$ ipython --no-banner

In [1]: import numpy as np

In [2]: from numpy import linalg as LA

In [3]: np.set_printoptions(precision=2, suppress=True, linewidth=160)

In [4]: mat = np.array([[5, 2, 6, 0], [2, 5, 4, 1], [6, 4, 8, 0], [0, 1, 0, 1]])

In [5]: ev, evecs = LA.eigh(mat)

In [6]: vec = np.array([-1, 3, -2, 3])

In [7]: np.abs(mat).sum(axis=1).max(), round(np.abs(ev).max(), 2)
Out[7]: (np.int64(18), np.float64(14.69))

In [8]: LA.eigvalsh(mat[1:, 1:])
Out[8]: array([ 0.56,  2.63, 10.81])

In [9]: round(vec @ mat @ vec / (vec @ vec), 2), np.round(ev[0], 2), np.round(ev[-1], 2)
Out[9]: (np.float64(3.17), np.float64(0.0), np.float64(14.69))

In [10]: vec @ mat @ vec
Out[10]: np.int64(73)

In [11]: (np.sign(evecs[:, -1].round(6)) == np.sign(evecs[0, -1].round(6))).astype(int)
Out[11]: array([1, 1, 1, 1])

In [12]: M2 = mat / LA.norm(mat, axis=1, keepdims=True)

In [13]: G = M2 @ M2.T

In [14]: round(np.degrees(np.arccos(np.clip(G[1, 3], -1, 1))), 2)
Out[14]: np.float64(51.28)

In [15]: G
Out[15]: 
array([[1.  , 0.8 , 0.99, 0.18],
       [0.8 , 1.  , 0.88, 0.63],
       [0.99, 0.88, 1.  , 0.26],
       [0.18, 0.63, 0.26, 1.  ]])

In [16]: r = LA.matrix_rank(G)

In [17]: r
Out[17]: np.int64(3)

In [18]: null = LA.svd(G)[2][r:].T

In [19]: null.shape
Out[19]: (4, 1)

In [20]: np.round(null @ null.T, 2) + 0
Out[20]: 
array([[ 0.34,  0.14, -0.45, -0.03],
       [ 0.14,  0.06, -0.19, -0.01],
       [-0.45, -0.19,  0.6 ,  0.04],
       [-0.03, -0.01,  0.04,  0.  ]])

In [21]: [int(LA.matrix_rank(G[:i])) for i in range(1, len(G) + 1)]
Out[21]: [1, 2, 3, 3]

In [22]: [int(LA.matrix_rank(np.delete(G, i, axis=0))) for i in range(4)]
Out[22]: [3, 3, 3, 3]

In [23]: LA.matrix_rank(G.T @ G), LA.matrix_rank(G @ G.T)
Out[23]: (np.int64(3), np.int64(3))

In [24]: np.round(G @ null, 2) + 0
Out[24]: 
array([[0.],
       [0.],
       [0.],
       [0.]])

In [25]: U, sv, Vt = LA.svd(mat)

In [26]: evecs = Vt[:(sv > 1e-8).sum()]

In [27]: rng = np.random.default_rng(75541)

In [28]: vec = mat[0] + 5 * mat[2] + rng.integers(2) * np.eye(4)[3]

In [29]: vec
Out[29]: array([35., 22., 46.,  1.])

In [30]: np.diag(evecs.T @ evecs)
Out[30]: array([0.6, 0.9, 0.6, 0.9])

In [31]: evecs.T @ evecs
Out[31]: 
array([[ 0.6, -0.2,  0.4,  0.2],
       [-0.2,  0.9,  0.2,  0.1],
       [ 0.4,  0.2,  0.6, -0.2],
       [ 0.2,  0.1, -0.2,  0.9]])

In [32]: round(LA.norm(vec - evecs.T @ evecs @ vec), 2)
Out[32]: np.float64(0.32)

In [33]: LA.matrix_rank(np.vstack([mat, vec]))
Out[33]: np.int64(4)

In [34]: ev, evecs = LA.eigh(mat)

In [35]: ev.sum(), np.trace(mat)
Out[35]: (np.float64(19.0), np.int64(19))

In [36]: LA.eigvalsh(mat + 4 * np.eye(4))
Out[36]: array([ 4.  ,  4.77,  7.54, 18.69])

In [37]: np.round(LA.svd(mat, compute_uv=False), 2) + 0
Out[37]: array([14.69,  3.54,  0.77,  0.  ])

In [38]: np.round(evecs @ np.diag(ev) @ evecs.T, 2) + 0
Out[38]: 
array([[5., 2., 6., 0.],
       [2., 5., 4., 1.],
       [6., 4., 8., 0.],
       [0., 1., 0., 1.]])

In [39]: np.round(evecs.T @ mat @ evecs, 2) + 0
Out[39]: 
array([[ 0.  ,  0.  ,  0.  ,  0.  ],
       [ 0.  ,  0.77,  0.  ,  0.  ],
       [ 0.  ,  0.  ,  3.54,  0.  ],
       [ 0.  ,  0.  ,  0.  , 14.69]])

In [40]: E = np.load("m.npy")

In [41]: E
Out[41]: 
array([[ -0.9 ,  -0.3 ,   0.7 ,  -0.7 ,   0.5 ,   3.53],
       [ -1.1 ,  -1.  ,  -0.5 ,  -0.2 ,  -0.5 ,  -2.54],
       [ -0.5 ,  -0.4 ,  -0.6 ,   1.3 ,   0.7 ,  -3.06],
       [ -2.3 ,   1.9 ,  -0.8 ,  -0.8 ,  -0.2 ,  -3.98],
       [  0.3 ,   0.8 ,   0.7 ,   0.4 ,  -0.5 ,   3.5 ],
       [ -2.  ,   0.8 ,  -0.2 ,  -1.1 ,  -1.3 ,  -1.09],
       [ -0.2 ,   0.4 ,  -1.6 ,   0.2 ,   0.1 ,  -7.94],
       [ -0.1 ,  -0.2 ,  -0.2 ,   0.9 ,   0.2 ,  -0.96],
       [ -0.9 ,   0.3 ,   0.4 ,  -1.3 ,   0.3 ,   2.03],
       [ -2.1 ,   0.5 ,  -0.2 ,  -0.6 ,  -0.3 ,  -0.98],
       [ -0.9 ,   0.1 ,   1.2 ,   0.6 ,   1.  ,   5.96],
       [  0.4 ,   0.2 ,   0.1 ,  -1.2 ,   0.5 ,   0.45],
       [ -1.1 ,  -1.3 ,   1.  ,  -0.2 ,  -0.3 ,   4.99],
       [  0.7 ,  -0.2 ,   1.  ,   0.4 ,   0.7 ,   4.98],
       [ -1.2 ,   0.5 ,  -1.2 ,  -0.1 ,  -2.3 ,  -6.08],
       [  0.4 ,  -0.9 ,  -2.5 ,   0.6 ,   0.6 , -12.44],
       [ -0.4 ,   2.2 ,   0.1 ,  -1.  ,   0.5 ,   0.46],
       [ -0.2 ,   0.1 ,   1.7 ,  -2.  ,  -0.3 ,   8.47],
       [ -1.2 ,   0.7 ,   0.9 ,  -0.4 ,  -1.2 ,   4.51],
       [  1.1 ,   0.8 ,   0.  ,   0.1 ,  -1.2 ,  -0.01],
       [  0.8 ,   0.8 ,   1.4 ,  -0.5 ,   0.3 ,   7.01],
       [ -2.3 ,  -0.6 ,   0.7 ,   1.3 ,   0.9 ,   3.45],
       [ -0.6 ,  -0.3 ,   2.5 ,  -0.2 ,  -0.4 ,  12.49],
       [  0.  ,   1.9 ,   0.8 ,   0.7 ,  -1.4 ,   3.99],
       [  0.7 ,   1.1 ,   1.1 ,  -0.2 ,   0.3 ,   5.48],
       [ -1.7 ,   0.5 ,   0.2 ,   0.1 ,  -0.2 ,   1.01],
       [  1.5 ,  -0.7 ,  -1.4 ,   1.4 ,  -0.3 ,  -6.95],
       [  0.3 ,  -0.7 ,  -1.3 ,  -1.5 ,   0.8 ,  -6.53]])

In [42]: d = LA.norm(E[:, None] - E[None], axis=-1)

In [43]: d.shape
Out[43]: (28, 28)

In [44]: LA.matrix_rank(d ** 2)
Out[44]: np.int64(8)

In [45]: proj = E @ LA.solve(E.T @ E, E.T)

In [46]: np.allclose(proj @ proj, proj)
Out[46]: True

In [47]: np.round(np.trace(proj), 2)
Out[47]: np.float64(6.0)

In [48]: def softmax(z):
    ...:     e = np.exp(z - z.max(axis=-1, keepdims=True))
    ...:     return e / e.sum(axis=-1, keepdims=True)
    ...: 

In [49]: softmax(E).sum(axis=1)
Out[49]: array([1., 1., 1., 1., 1., 1., 1., 1., 1., 1., 1., 1., 1., 1., 1., 1., 1., 1., 1., 1., 1., 1., 1., 1., 1., 1., 1., 1.])

In [50]: S = E @ E.T / np.sqrt(6)

In [51]: softmax(S).round(6).argmax(axis=1)
Out[51]: array([22, 15, 15, 15, 22, 14, 15, 15, 22, 15, 22, 17, 22, 22, 15, 15, 16, 22, 22, 19, 22, 22, 22, 22, 22, 22, 15, 15])

In [52]: cen = E - E.mean(axis=1)
---------------------------------------------------------------------------
ValueError                                Traceback (most recent call last)
Cell In[52], line 1
----> 1 cen = E - E.mean(axis=1)

ValueError: operands could not be broadcast together with shapes (28,6) (28,) 

In [53]: cen = E - E.mean(axis=0)

In [54]: U, sv, Vt = LA.svd(cen, full_matrices=False)

In [55]: np.round(cen.mean(axis=0), 2) + 0
Out[55]: array([0., 0., 0., 0., 0., 0.])

In [56]: np.round(Vt[0] * np.sign(Vt[0, np.abs(Vt[0]).argmax()]), 2) + 0
Out[56]: array([-0.01,  0.02,  0.2 , -0.03,  0.  ,  0.98])

In [57]: np.round(np.abs(Vt[-1]), 2) + 0
Out[57]: array([0.  , 0.  , 0.98, 0.  , 0.  , 0.2 ])

In [58]: np.searchsorted(np.cumsum(sv ** 2) / (sv ** 2).sum(), 0.9) + 1
Out[58]: np.int64(1)

In [59]: LA.matrix_rank(cen)
Out[59]: np.int64(6)

In [60]: th = np.radians(45)

In [61]: r_ = np.eye(6)

In [62]: r_[0, 0] = r_[5, 5] = np.cos(th)

In [63]: r_[0, 5], r_[5, 0] = -np.sin(th), np.sin(th)

In [64]: r_
Out[64]: 
array([[ 0.71,  0.  ,  0.  ,  0.  ,  0.  , -0.71],
       [ 0.  ,  1.  ,  0.  ,  0.  ,  0.  ,  0.  ],
       [ 0.  ,  0.  ,  1.  ,  0.  ,  0.  ,  0.  ],
       [ 0.  ,  0.  ,  0.  ,  1.  ,  0.  ,  0.  ],
       [ 0.  ,  0.  ,  0.  ,  0.  ,  1.  ,  0.  ],
       [ 0.71,  0.  ,  0.  ,  0.  ,  0.  ,  0.71]])

In [65]: M2 = E @ r_.T

In [66]: LA.svd(E, compute_uv=False), LA.svd(M2, compute_uv=False)
Out[66]: 
(array([29.78,  6.47,  4.91,  4.22,  3.49,  0.04]),
 array([29.78,  6.47,  4.91,  4.22,  3.49,  0.04]))

In [67]: X = np.load("x.npy")

In [68]: X
Out[68]: 
array([[-5.65,  0.44, -1.07,  3.49],
       [-7.47, -0.42,  0.81,  4.55],
       [-4.09, -0.38, -0.68,  3.96],
       [-6.19,  0.6 , -0.62,  4.14],
       [-6.44, -1.86,  0.07,  0.51],
       [-6.08,  0.71, -0.22,  0.39],
       [-7.03, -0.01,  1.01,  2.11],
       [-6.14,  0.59,  1.21,  4.68],
       [-7.32, -0.4 ,  0.01,  4.89],
       [-5.65,  0.48, -1.03,  4.62],
       [-7.74,  0.07,  0.89,  1.72],
       [-6.27,  0.15,  0.03,  3.24],
       [-6.17,  1.37,  0.49,  1.67],
       [-5.17, -0.34, -0.42,  2.91],
       [-7.24,  0.97, -0.74,  1.19],
       [-4.94, -0.79,  0.55,  3.66],
       [-8.49, -0.94, -0.14,  2.39]])

In [69]: round(float(LA.norm(X)), 2)
Out[69]: 30.13

In [70]: X.shape
Out[70]: (17, 4)

In [71]: X.sum(axis=0)
Out[71]: array([-108.08,    0.24,    0.15,   50.12])

In [72]: X.mean(axis=0)
Out[72]: array([-6.36,  0.01,  0.01,  2.95])

In [73]: G = np.cov(E, rowvar=False)

In [74]: np.median(E, axis=0)
Out[74]: array([-0.45,  0.25,  0.15, -0.2 , -0.05,  0.73])

In [75]: E.std(axis=0)
Out[75]: array([1.03, 0.86, 1.1 , 0.86, 0.79, 5.47])

In [76]: feats = np.array([[1, 0, 1], [2, 1, 3], [0, 2, 2], [2, 2, 3], [2, 0, 1]])

In [77]: feats
Out[77]: 
array([[1, 0, 1],
       [2, 1, 3],
       [0, 2, 2],
       [2, 2, 3],
       [2, 0, 1]])

In [78]: Q, evecs = LA.qr(feats[:, :2])[0], LA.qr(feats[:, 2:])[0]

In [79]: sv = LA.svd(Q.T @ evecs, compute_uv=False)

In [80]: np.degrees(np.arccos(sv.clip(0, 1)))
Out[80]: array([10.29])

In [81]: (sv > 0.9).sum()
Out[81]: np.int64(1)

In [82]: softmax(feats[1])
Out[82]: array([0.24, 0.09, 0.67])

In [83]: softmax(feats).sum(axis=1)
Out[83]: array([1., 1., 1., 1., 1.])

In [84]: S = feats @ feats.T / np.sqrt(3)

In [85]: softmax(S).round(6).argmax(axis=1)
Out[85]: array([1, 3, 3, 3, 1])

In [86]: m1 = np.loadtxt("sample6.csv", delimiter=",")

In [87]: m1
Out[87]: 
array([[ 2.23, -1.11, -0.81, -1.83,  1.1 ,  0.09],
       [ 1.65, -0.08,  0.96, -0.31,  1.07,  0.64],
       [-1.01,  0.2 ,  0.6 ,  1.76, -0.75, -0.29],
       [ 1.6 , -1.53, -0.73, -2.07, -1.04, -0.73]])

In [88]: f = np.array([9, 7])

In [89]: np.cross(m1[0, :3], m1[3, :3])
Out[89]: array([-0.43,  0.33, -1.64])

In [90]: vec = np.array([-2, 2, -3, 2, -2, -2])

In [91]: (m1 @ vec).argmax()
Out[91]: np.int64(2)

In [92]: LA.norm(m1 @ vec) <= LA.norm(m1, 2) * LA.norm(vec) + 1e-9
Out[92]: np.True_

In [93]: np.sign((m1 @ vec).round(6))
Out[93]: array([-1., -1.,  1., -1.])

In [94]: m1 @ np.ones(6)
Out[94]: array([-0.33,  3.93,  0.51, -4.5 ])

In [95]: np.diff(m1, axis=0)
Out[95]: 
array([[-0.58,  1.03,  1.77,  1.52, -0.03,  0.55],
       [-2.66,  0.28, -0.36,  2.07, -1.82, -0.93],
       [ 2.61, -1.73, -1.33, -3.83, -0.29, -0.44]])

In [96]: m1.shape
Out[96]: (4, 6)

In [97]: m1.sum(axis=0)
Out[97]: array([ 4.47, -2.52,  0.02, -2.45,  0.38, -0.29])

In [98]: round(float(LA.norm(m1)), 2)
Out[98]: 5.76

In [99]: np.unravel_index(np.abs(m1).argmax(), m1.shape)
Out[99]: (np.int64(0), np.int64(0))

In [100]: np.round(m1.mean(axis=0), 2) + 0
Out[100]: array([ 1.12, -0.63,  0.  , -0.61,  0.09, -0.07])

In [101]: np.count_nonzero(m1)
Out[101]: np.int64(24)

In [102]: LA.matrix_rank(m1)
Out[102]: np.int64(4)

In [103]: np.round(softmax(10 * m1[0]), 2) + 0
Out[103]: array([1., 0., 0., 0., 0., 0.])

In [104]: softmax(m1[0])
Out[104]: array([0.65, 0.02, 0.03, 0.01, 0.21, 0.08])

In [105]: S = m1 @ m1.T / np.sqrt(6)

In [106]: np.round(softmax(S), 2) + 0
Out[106]: 
array([[0.73, 0.05, 0.  , 0.22],
       [0.4 , 0.49, 0.02, 0.09],
       [0.01, 0.04, 0.94, 0.01],
       [0.23, 0.01, 0.  , 0.76]])

In [107]: softmax(S)[0] @ m1
Out[107]: array([ 2.06, -1.15, -0.71, -1.81,  0.63, -0.06])

In [108]: softmax(S).round(6).argmax(axis=1)
Out[108]: array([0, 1, 2, 3])

In [109]: np.round(softmax(S + np.triu(np.full(S.shape, -np.inf), 1)), 2) + 0
Out[109]: 
array([[1.  , 0.  , 0.  , 0.  ],
       [0.45, 0.55, 0.  , 0.  ],
       [0.01, 0.04, 0.95, 0.  ],
       [0.23, 0.01, 0.  , 0.76]])

In [110]: K = np.load("dump.npy")

In [111]: K
Out[111]: 
array([[0, 1, 1, 1, 0, 1],
       [1, 0, 0, 1, 0, 0],
       [1, 0, 0, 0, 1, 1],
       [1, 1, 0, 0, 0, 1],
       [0, 0, 1, 0, 0, 0],
       [1, 0, 1, 1, 0, 0]])

In [112]: # looks like rank 5

In [113]: ev, evecs = LA.eigvalsh(K)
---------------------------------------------------------------------------
ValueError                                Traceback (most recent call last)
Cell In[113], line 1
----> 1 ev, evecs = LA.eigvalsh(K)

ValueError: too many values to unpack (expected 2)

In [114]: ev, evecs = LA.eigh(K)

In [115]: np.round(LA.svd(K, compute_uv=False), 2) + 0
Out[115]: array([2.98, 1.78, 1.54, 1.04, 0.71, 0.  ])

In [116]: np.round(LA.eigvalsh(K @ K), 2) + 0
Out[116]: array([0.  , 0.5 , 1.09, 2.36, 3.17, 8.89])

In [117]: np.round(evecs.T @ K @ evecs, 2) + 0
Out[117]: 
array([[-1.78,  0.  ,  0.  ,  0.  ,  0.  ,  0.  ],
       [ 0.  , -1.54,  0.  ,  0.  ,  0.  ,  0.  ],
       [ 0.  ,  0.  , -0.71,  0.  ,  0.  ,  0.  ],
       [ 0.  ,  0.  ,  0.  ,  0.  ,  0.  ,  0.  ],
       [ 0.  ,  0.  ,  0.  ,  0.  ,  1.04,  0.  ],
       [ 0.  ,  0.  ,  0.  ,  0.  ,  0.  ,  2.98]])

In [118]: np.abs(evecs[:, -1])
Out[118]: array([0.55, 0.34, 0.38, 0.45, 0.13, 0.46])

In [119]: (ev > 1e-8).sum(), (ev < -1e-8).sum()
Out[119]: (np.int64(2), np.int64(3))

In [120]: round(ev.sum(), 2), np.trace(K)
Out[120]: (np.float64(0.0), np.int64(0))

In [121]: ev.round(2) + 0
Out[121]: array([-1.78, -1.54, -0.71,  0.  ,  1.04,  2.98])
